In [1]: import numpy as np

In [2]: np.set_printoptions(precision=3, suppress=True, linewidth=200, legacy="1.25")

In [3]: rd = lambda a: np.round(a, 3) + 0

In [4]: F = np.load("w.npy")

In [5]: F
Out[5]: 
array([[ 0.984,  0.99 ,  0.706],
       [-0.943, -0.958, -0.565],
       [-0.647, -0.686, -0.273],
       [ 0.706,  0.744,  0.31 ],
       [-0.501, -0.537, -0.197],
       [-0.414, -0.446, -0.159],
       [ 0.757,  0.793,  0.345],
       [-0.501, -0.537, -0.197],
       [-0.414, -0.446, -0.159],
       [-0.319, -0.345, -0.119],
       [ 0.943,  0.958,  0.565],
       [ 0.892,  0.915,  0.478],
       [-0.837, -0.867, -0.414],
       [ 0.217,  0.235,  0.08 ],
       [ 0.501,  0.537,  0.197],
       [ 0.954,  0.967,  0.592],
       [ 0.   ,  0.   ,  0.   ],
       [ 0.757,  0.793,  0.345],
       [ 0.987,  0.992,  0.726],
       [ 0.11 ,  0.119,  0.04 ]])

In [6]: t = np.radians(135)

In [7]: R = np.eye(3)

In [8]: R[0, 0] = R[1, 1] = np.cos(t)

In [9]: R[0, 1], R[1, 0] = -np.sin(t), np.sin(t)

In [10]: rd(R)
Out[10]: 
array([[-0.707, -0.707,  0.   ],
       [ 0.707, -0.707,  0.   ],
       [ 0.   ,  0.   ,  1.   ]])

In [11]: other = F @ R.T

In [12]: np.allclose(F @ F.T, other @ other.T)
Out[12]: True

In [13]: np.allclose(np.linalg.norm(F, axis=1), np.linalg.norm(other, axis=1))
Out[13]: True

In [14]: rd(np.abs(other - F).max(axis=0))
Out[14]: array([2.386, 0.996, 0.   ])

In [15]: rd(np.linalg.det(R)), rd(np.trace(R))
Out[15]: (1.0, -0.414)

In [16]: d = np.linalg.norm(F[:, None] - F[None], axis=-1)

In [17]: rd(d[:5, :5])
Out[17]: 
array([[0.   , 3.021, 2.535, 0.543, 2.314],
       [3.021, 0.   , 0.497, 2.526, 0.713],
       [2.535, 0.497, 0.   , 2.053, 0.222],
       [0.543, 2.526, 2.053, 0.   , 1.832],
       [2.314, 0.713, 0.222, 1.832, 0.   ]])

In [18]: (d + 1e9 * np.eye(20)).round(6).argmin(axis=1)
Out[18]: array([18, 12,  4,  6,  7,  8, 17,  4,  5,  5, 15, 10,  1, 19,  3, 10, 19,  6,  0, 13])

In [19]: np.flatnonzero(d[15] < d.mean() / 2)
Out[19]: array([ 0,  3,  6, 10, 11, 15, 17, 18])

In [20]: np.unravel_index(d.round(6).argmax(), d.shape)
Out[20]: (1, 18)

In [21]: np.linalg.matrix_rank(d ** 2)
Out[21]: 5

In [22]: d.mean(axis=1).argmax()
Out[22]: 1

In [23]: d.shape
Out[23]: (20, 20)
